$ ipython --no-banner

In [1]: import numpy as np

In [2]: np.set_printoptions(precision=3, suppress=True, linewidth=120, legacy="1.25")

In [3]: rnd = lambda a: np.round(a, 3) + 0

In [4]: data = np.loadtxt("arr.csv", delimiter=",")

In [5]: print(data)
[[ 2.024 -0.1   -1.   ]
 [ 0.956 -2.    -0.5  ]
 [-1.423 -0.3    0.7  ]
 [-2.61   0.9    1.3  ]
 [-0.184  0.1    0.1  ]
 [ 4.384 -0.4   -2.2  ]
 [ 0.379  1.2   -0.2  ]
 [-3.767 -0.4    1.9  ]
 [-2.019 -1.7    1.   ]
 [-2.058  1.1    1.   ]
 [-1.397 -1.6    0.7  ]
 [-0.007 -1.6    0.   ]
 [ 2.589 -0.8   -1.3  ]
 [ 1.786 -1.5   -0.9  ]
 [ 1.806 -1.4   -0.9  ]
 [ 1.396  1.    -0.7  ]
 [-1.825 -1.6    0.9  ]
 [-1.78   0.7    0.9  ]
 [-3.194 -0.8    1.6  ]
 [-0.186 -0.1    0.1  ]
 [ 0.784 -0.3   -0.4  ]
 [ 1.377  0.7   -0.7  ]
 [-0.591 -0.5    0.3  ]
 [ 0.774 -1.4   -0.4  ]
 [ 1.977  0.6   -1.   ]
 [ 1.169  1.7   -0.6  ]
 [-4.393 -1.1    2.2  ]]

In [6]: print(rnd(np.linalg.norm(data, 1)), rnd(np.linalg.norm(data, np.inf)))
46.835 7.693

In [7]: print(rnd(np.linalg.norm(data) ** 2 / np.linalg.norm(data, 2) ** 2))
1.219

In [8]: print(rnd(np.linalg.norm(data, 2)))
12.143

In [9]: print(rnd(np.linalg.norm(data[6], 1)), rnd(np.linalg.norm(data[6], np.inf)))
1.779 1.2

In [10]: Uu, s, vt = np.linalg.svd(data)

In [11]: print(rnd(s))
[12.143  5.685  0.051]

In [12]: other = Uu[:, :2] @ np.diag(s[:2]) @ vt[:2]

In [13]: print(np.linalg.matrix_rank(data, rtol=0.05))
2

In [14]: print(rnd(np.linalg.norm(data - other) / np.linalg.norm(data)))
0.004

In [15]: print(np.linalg.matrix_rank(other))
2

In [16]: cen = data - data.mean(axis=0)

In [17]: V = np.linalg.svd(cen)[2][:2]

In [18]: other = cen - cen @ V.T @ V

In [19]: print(rnd((cen @ V.T).std(axis=0)))
[2.33  1.038]

In [20]: print(rnd(np.linalg.norm(other) / np.linalg.norm(cen)))
0.004

In [21]: print(rnd(np.diag(V.T @ V)))
[0.799 1.    0.201]

In [22]: print(np.linalg.norm(other, axis=1).round(6).argmax())
9

In [23]: print(rnd(other.std(axis=0)))
[0.004 0.    0.008]

In [24]: K = np.load("w.npy")

In [25]: print(K)
[[ 1 -1  1 -1  1 -1  1 -1]
 [ 1  1 -1 -1 -1 -1  1  1]
 [ 1 -1 -1  1 -1  1  1 -1]]

In [26]: x0 = np.array([-2, -3, -1, 2, 3, -3, 0, -2])

In [27]: print(K @ np.ones(8))
[0. 0. 0.]

In [28]: print((K * x0).sum(axis=1))
[ 6 -8  0]

In [29]: print(K @ (2 * x0))
[ 12 -16   0]

In [30]: print(np.linalg.norm(K @ x0) <= np.linalg.norm(K, 2) * np.linalg.norm(x0) + 1e-9)
True

In [31]: print(K @ x0)
[ 6 -8  0]

In [32]: print(np.einsum("ij,j->i", K, x0))
[ 6 -8  0]

In [33]: print((K @ x0).argmax())
0

In [34]: print(K * x0)
[[-2  3 -1 -2  3  3  0  2]
 [-2 -3  1 -2 -3  3  0 -2]
 [-2  3  1  2 -3 -3  0  2]]

In [35]: other = K[0, 0] * K[1:] - np.outer(K[1:, 0], K[0])

In [36]: print(other)
[[ 0  2 -2  0 -2  0  0  2]
 [ 0  0 -2  2 -2  2  0  0]]

In [37]: print(np.linalg.matrix_rank(other), np.linalg.matrix_rank(K))
2 3

In [38]: other = np.array([[2, 1, 2],
    ...:     [-3, 1, -2],
    ...:     [1, 0, -3],
    ...:     [-3, 0, 0],
    ...:     [2, -2, 2],
    ...:     [-3, -1, -1],
    ...:     [-1, -2, 2],
    ...:     [1, 2, 1]])

In [39]: print(other.T @ K.T)
[[12  2 -6]
 [-5  5 -3]
 [ 5  5  5]]

In [40]: print(np.einsum("ij->j", K))
[ 3 -1 -1 -1 -1 -1  3 -1]

In [41]: print(np.linalg.matrix_rank(np.vstack([K, other.T])))
6

In [42]: print(np.einsum("ij,ij->i", K, K))
[8 8 8]

In [43]: print(K @ other)
[[12 -5  5]
 [ 2  5  5]
 [-6 -3  5]]

In [44]: print(np.einsum("ik,kj->ij", K, other))
[[12 -5  5]
 [ 2  5  5]
 [-6 -3  5]]

In [45]: f, r1 = K[2], K[1]

In [46]: print(f @ r1)
0

In [47]: p = (f @ r1) / (f @ f) * f

In [48]: print((r1 - p) @ f)
0.0

In [49]: print(p)
[ 0. -0. -0.  0. -0.  0.  0. -0.]

In [50]: print(r1 - p)
[ 1.  1. -1. -1. -1. -1.  1.  1.]

In [51]: print(np.outer(f, r1))
[[ 1  1 -1 -1 -1 -1  1  1]
 [-1 -1  1  1  1  1 -1 -1]
 [-1 -1  1  1  1  1 -1 -1]
 [ 1  1 -1 -1 -1 -1  1  1]
 [-1 -1  1  1  1  1 -1 -1]
 [ 1  1 -1 -1 -1 -1  1  1]
 [ 1  1 -1 -1 -1 -1  1  1]
 [-1 -1  1  1  1  1 -1 -1]]

In [52]: C2 = K.T @ K

In [53]: print(rnd(np.linalg.eigvalsh(C2)[::-1]))
[8. 8. 8. 0. 0. 0. 0. 0.]

In [54]: print(np.diag(C2))
[3 3 3 3 3 3 3 3]

In [55]: print(C2)
[[ 3 -1 -1 -1 -1 -1  3 -1]
 [-1  3 -1 -1 -1 -1 -1  3]
 [-1 -1  3 -1  3 -1 -1 -1]
 [-1 -1 -1  3 -1  3 -1 -1]
 [-1 -1  3 -1  3 -1 -1 -1]
 [-1 -1 -1  3 -1  3 -1 -1]
 [ 3 -1 -1 -1 -1 -1  3 -1]
 [-1  3 -1 -1 -1 -1 -1  3]]

In [56]: print(np.linalg.matrix_rank(C2))
3

In [57]: W0 = np.load("dump.npy")

In [58]: print(W0)
[[0.5 0.5]
 [0.5 0.5]]

In [59]: # row 1 repeats row 0

In [60]: print(np.linalg.lstsq(W0[:-1].T, W0[-1])[2])
1

In [61]: print(rnd(np.trace(np.linalg.pinv(W0) @ W0)))
1.0

In [62]: print(np.unique(W0.round(6), axis=0).shape)
(1, 2)

In [63]: print(np.allclose(W0[:-1].T @ np.linalg.lstsq(W0[:-1].T, W0[-1])[0], W0[-1]))
True

In [64]: print(rnd(W0 @ np.linalg.pinv(W0) @ W0))
[[0.5 0.5]
 [0.5 0.5]]

In [65]: rng = np.random.default_rng(3638)

In [66]: z = rng.permutation(2)

In [67]: print(z)
[0 1]

In [68]: other = W0[z][:, z]

In [69]: print(np.diag(other))
[0.5 0.5]

In [70]: print(rnd(np.sort(np.abs(np.linalg.eigvals(other)))))
[0. 1.]

In [71]: print(other)
[[0.5 0.5]
 [0.5 0.5]]

In [72]: print(rnd(np.linalg.det(other)), rnd(np.linalg.det(W0[z])))
0.0 0.0

In [73]: X = -1 * np.eye(3) + np.ones((3, 3))

In [74]: print(X)
[[0. 1. 1.]
 [1. 0. 1.]
 [1. 1. 0.]]

In [75]: # symmetric, so the eigenvalues are real

In [76]: Uu, s, vt = np.linalg.svd(X, full_matrices=False)

In [77]: print(rnd(np.abs(vt[0])))
[0.577 0.577 0.577]

In [78]: print(rnd(Uu.T @ X @ vt.T))
[[2. 0. 0.]
 [0. 1. 0.]
 [0. 0. 1.]]

In [79]: print(rnd(Uu.T @ Uu))
[[1. 0. 0.]
 [0. 1. 0.]
 [0. 0. 1.]]

In [80]: print(rnd(vt @ vt.T))
[[1. 0. 0.]
 [0. 1. 0.]
 [0. 0. 1.]]

In [81]: evals, V = np.linalg.eig(X)

In [82]: print(rnd(np.prod(evals)))
2.0

In [83]: print(rnd(evals))
[-1.  2. -1.]

In [84]: print(rnd(X @ V[:, 0] - evals[0] * V[:, 0]))
[0. 0. 0.]

In [85]: print(rnd(np.sort(np.linalg.eigvals(X @ X))))
[1. 1. 4.]

In [86]: arr = np.load("x.npy")

In [87]: print(arr)
[[-0.634 -1.7   -0.2  ]
 [ 3.118  1.9    1.   ]
 [-3.788  0.4   -1.2  ]
 [-0.749  0.3   -0.3  ]
 [ 1.141  0.5    0.3  ]
 [ 0.208  1.1    0.1  ]
 [ 3.067 -1.1    1.   ]
 [ 1.444  0.4    0.5  ]
 [ 0.84   0.5    0.3  ]
 [-0.609 -0.3   -0.2  ]
 [-4.886  0.3   -1.6  ]
 [-0.693 -1.7   -0.2  ]
 [ 1.577 -1.9    0.5  ]
 [ 1.251  0.2    0.4  ]
 [ 2.08   1.4    0.7  ]
 [ 2.349  0.1    0.8  ]
 [-1.215 -0.7   -0.4  ]
 [ 1.098 -1.5    0.3  ]]

In [88]: x0 = np.array([-1, -3, -1])

In [89]: rhs = arr @ x0

In [90]: print(rnd(np.linalg.lstsq(arr, rhs)[0]))
[-1. -3. -1.]

In [91]: print(rnd(np.linalg.solve(arr.T @ arr, arr.T @ rhs)))
[-1. -3. -1.]

In [92]: rhs = rhs + 0.3 * rng.normal(size=18)

In [93]: print(rnd(rhs))
[ 5.695 -9.214  4.495  0.318 -3.226 -4.052 -0.701 -3.455 -3.147  1.584  5.993  5.887  3.884 -1.614 -7.388 -3.65   3.375
  3.095]

In [94]: beta, *_ = np.linalg.lstsq(arr, rhs)

In [95]: print([round(float(np.linalg.norm(np.linalg.solve(arr.T @ arr + lam * np.eye(3), arr.T @ rhs))), 2) for lam in (0, 1, 10, 100)])
[4.7, 3.12, 2.36, 0.85]

In [96]: dist = np.linalg.norm(arr[:, None] - arr[None], axis=-1)

In [97]: print(np.linalg.matrix_rank(dist ** 2))
5

In [98]: print(dist.shape)
(18, 18)

In [99]: print(rnd(dist[:5, :5]))
[[0.    5.336 3.919 2.006 2.871]
 [5.336 0.    7.402 4.382 2.522]
 [3.919 7.402 0.    3.171 5.153]
 [2.006 4.382 3.171 0.    1.993]
 [2.871 2.522 5.153 1.993 0.   ]]

In [100]: print((dist + 1e9 * np.eye(18)).round(6).argmin(axis=1))
[11 14 10  9  8  8 15 13  4  3  2  0 17  7  1  7  9 12]

In [101]: print(dist[0].round(6).argsort(kind="stable")[:4])
[ 0 11 16  9]

In [102]: C2 = np.cov(arr, rowvar=False)

In [103]: print(np.argwhere(np.triu(np.abs(np.corrcoef(arr.T)) > 0.8, 1)))
[[0 2]]

In [104]: print(np.argsort(-arr.std(axis=0).round(6), kind="stable"))
[0 1 2]

In [105]: print(C2.shape)
(3, 3)

In [106]: print(rnd(arr.std(axis=0)))
[2.083 1.082 0.677]

In [107]: z = rng.permutation(3)

In [108]: other = arr[:, z] * rng.choice([-1, 1], 3)

In [109]: print(other)
[[-0.634  1.7   -0.2  ]
 [ 3.118 -1.9    1.   ]
 [-3.788 -0.4   -1.2  ]
 [-0.749 -0.3   -0.3  ]
 [ 1.141 -0.5    0.3  ]
 [ 0.208 -1.1    0.1  ]
 [ 3.067  1.1    1.   ]
 [ 1.444 -0.4    0.5  ]
 [ 0.84  -0.5    0.3  ]
 [-0.609  0.3   -0.2  ]
 [-4.886 -0.3   -1.6  ]
 [-0.693  1.7   -0.2  ]
 [ 1.577  1.9    0.5  ]
 [ 1.251 -0.2    0.4  ]
 [ 2.08  -1.4    0.7  ]
 [ 2.349 -0.1    0.8  ]
 [-1.215  0.7   -0.4  ]
 [ 1.098  1.5    0.3  ]]

In [110]: Uu, _, vt = np.linalg.svd(arr.T @ other)

In [111]: print(z)
[0 1 2]

In [112]: print(rnd(np.linalg.lstsq(arr, other)[0]))
[[ 1.  0.  0.]
 [ 0. -1.  0.]
 [ 0.  0.  1.]]

In [113]: print(rnd(Uu @ vt))
[[ 1.  0.  0.]
 [ 0. -1.  0.]
 [ 0.  0.  1.]]

In [114]: m1 = np.loadtxt("m.csv", delimiter=",")

In [115]: print(m1)
[[ 0.     0.     0.   ]
 [ 0.     0.762  1.   ]
 [ 0.    -0.604 -0.999]
 [ 0.     0.336  0.961]
 [ 0.     0.462  0.993]
 [ 0.     0.74   1.   ]
 [ 0.    -0.1   -0.508]
 [ 0.     0.197  0.808]
 [ 0.    -0.572 -0.999]
 [ 0.     0.604  0.999]
 [ 0.    -0.05  -0.273]
 [ 0.    -0.197 -0.808]
 [ 0.    -0.245 -0.885]
 [ 0.     0.     0.   ]
 [ 0.    -0.1   -0.508]
 [ 0.    -0.537 -0.998]
 [ 0.     0.501  0.996]
 [ 0.    -0.1   -0.508]
 [ 0.     0.635  1.   ]
 [ 0.    -0.197 -0.808]
 [ 0.    -0.291 -0.933]
 [ 0.     0.716  1.   ]
 [ 0.    -0.1   -0.508]
 [ 0.    -0.245 -0.885]
 [ 0.    -0.635 -1.   ]
 [ 0.     0.38   0.978]
 [ 0.     0.501  0.996]]

In [116]: print(rnd(np.linalg.norm(m1, 2) / np.linalg.norm(m1)))
0.99

In [117]: print([round(float(x), 3) for x in np.linalg.svd(m1, compute_uv=False)[:3]])
[4.897, 0.699, 0.0]

In [118]: Uu, s, vt = np.linalg.svd(m1)

In [119]: print(rnd(s))
[4.897 0.699 0.   ]

In [120]: print(np.argmax(s[:-1] / (s[1:] + 1e-6)) + 1)
2

In [121]: other = Uu[:, :2] @ np.diag(s[:2]) @ vt[:2]

In [122]: print(rnd(np.linalg.norm(m1 - other) / np.linalg.norm(m1)))
0.0

In [123]: print(np.linalg.matrix_rank(m1, rtol=0.05))
2

In [124]: print(rnd(np.abs(m1 - other).max()))
0.0

In [125]: f = np.array([5, 1])

In [126]: print(rnd(np.convolve(m1[1], f)))
[0.    3.81  5.762 1.   ]

In [127]: Uu, s, vt = np.linalg.svd(m1)

In [128]: V = vt[:(s > 1e-8).sum()]

In [129]: x0 = m1[13] + -3 * m1[12] + rng.integers(2) * np.eye(3)[0]

In [130]: print(rnd(x0))
[1.    0.735 2.655]

In [131]: print(rnd(np.linalg.norm(x0 - V.T @ V @ x0)))
1.0

In [132]: print(np.linalg.matrix_rank(np.vstack([m1, x0])))
3

In [133]: print(rnd(np.diag(V.T @ V)))
[0. 1. 1.]

In [134]: print(np.allclose(V.T @ V @ x0, x0))
False

In [135]: mat = np.load("test16.npy")

In [136]: print(mat)
[[1 0 0 0]
 [0 0 0 0]
 [0 3 0 0]
 [0 1 3 3]]

In [137]: # rank 3

In [138]: print([int(np.linalg.matrix_rank(np.linalg.matrix_power(mat, p))) for p in range(1, 5)])
[3, 2, 2, 2]

In [139]: print(mat @ mat)
[[ 1  0  0  0]
 [ 0  0  0  0]
 [ 0  0  0  0]
 [ 0 12  9  9]]

In [140]: print(np.linalg.matrix_power(mat - np.diag(np.diag(mat)), 4))
[[0 0 0 0]
 [0 0 0 0]
 [0 0 0 0]
 [0 0 0 0]]

In [141]: print(rnd(mat @ np.linalg.pinv(mat) @ mat))
[[1. 0. 0. 0.]
 [0. 0. 0. 0.]
 [0. 3. 0. 0.]
 [0. 1. 3. 3.]]

In [142]: print(rnd(np.trace(np.linalg.pinv(mat) @ mat)))
3.0

In [143]: print(np.abs(np.diag(np.linalg.qr(mat)[1])) > 1e-9)
[ True  True  True False]

In [144]: print(np.allclose(mat[:-1].T @ np.linalg.lstsq(mat[:-1].T, mat[-1])[0], mat[-1]))
False

In [145]: print([round(float(x), 3) for x in np.linalg.svd(mat, compute_uv=False)[:3]])
[4.453, 2.858, 1.0]

In [146]: print(np.linalg.matrix_rank(mat, rtol=0.1))
3

In [147]: print(np.linalg.cond(mat) > 100)
True
